$ python -q
>>> import numpy as np
>>> np.set_printoptions(precision=2, suppress=True, linewidth=140)
>>> data = np.loadtxt("w.csv", delimiter=",")
>>> data
array([[1., 3., 4., 0., 4., 4., 5., 1., 3., 0., 0., 3.],
       [3., 0., 5., 2., 1., 4., 1., 2., 2., 3., 1., 2.],
       [5., 3., 3., 1., 5., 3., 2., 2., 0., 5., 3., 2.],
       [2., 5., 0., 5., 4., 4., 5., 5., 0., 0., 2., 5.],
       [4., 0., 0., 3., 5., 1., 4., 0., 3., 5., 3., 5.],
       [2., 3., 4., 4., 0., 4., 1., 2., 0., 4., 2., 4.],
       [5., 0., 0., 1., 3., 4., 3., 0., 2., 4., 4., 0.],
       [3., 2., 4., 0., 3., 5., 2., 2., 4., 4., 2., 1.],
       [1., 1., 3., 5., 1., 2., 1., 1., 4., 3., 4., 2.],
       [2., 0., 3., 4., 3., 2., 4., 1., 5., 3., 3., 1.],
       [4., 5., 5., 3., 2., 0., 3., 5., 2., 5., 3., 2.],
       [2., 0., 4., 0., 3., 3., 5., 5., 1., 3., 4., 5.]])
>>> C2 = data.T @ data
>>> np.linalg.matrix_rank(C2)
np.int64(12)
>>> C2
array([[118.,  61.,  91.,  71., 105.,  98.,  98.,  70.,  67., 129.,  94.,  82.],
       [ 61.,  82.,  69.,  60.,  64.,  65.,  69.,  70.,  31.,  63.,  48.,  66.],
       [ 91.,  69., 141.,  71.,  82., 105.,  93.,  87.,  79., 117.,  82.,  87.],
       [ 71.,  60.,  71., 106.,  68.,  72.,  78.,  63.,  61.,  88.,  77.,  82.],
       [105.,  64.,  82.,  68., 124., 100., 120.,  71.,  73., 108.,  88.,  96.],
       [ 98.,  65., 105.,  72., 100., 132., 105.,  75.,  72., 105.,  84.,  93.],
       [ 98.,  69.,  93.,  78., 120., 105., 136.,  87.,  78., 102.,  92., 109.],
       [ 70.,  70.,  87.,  63.,  71.,  75.,  87.,  94.,  39.,  78.,  68.,  84.],
       [ 67.,  31.,  79.,  61.,  73.,  72.,  78.,  39.,  88.,  85.,  68.,  54.],
       [129.,  63., 117.,  88., 108., 105., 102.,  78.,  85., 159., 113.,  95.],
       [ 94.,  48.,  82.,  77.,  88.,  84.,  92.,  68.,  68., 113.,  97.,  80.],
       [ 82.,  66.,  87.,  82.,  96.,  93., 109.,  84.,  54.,  95.,  80., 118.]])
>>> np.diag(C2)
array([118.,  82., 141., 106., 124., 132., 136.,  94.,  88., 159.,  97., 118.])
>>> np.trace(C2), (data ** 2).sum()
(np.float64(1395.0), np.float64(1395.0))
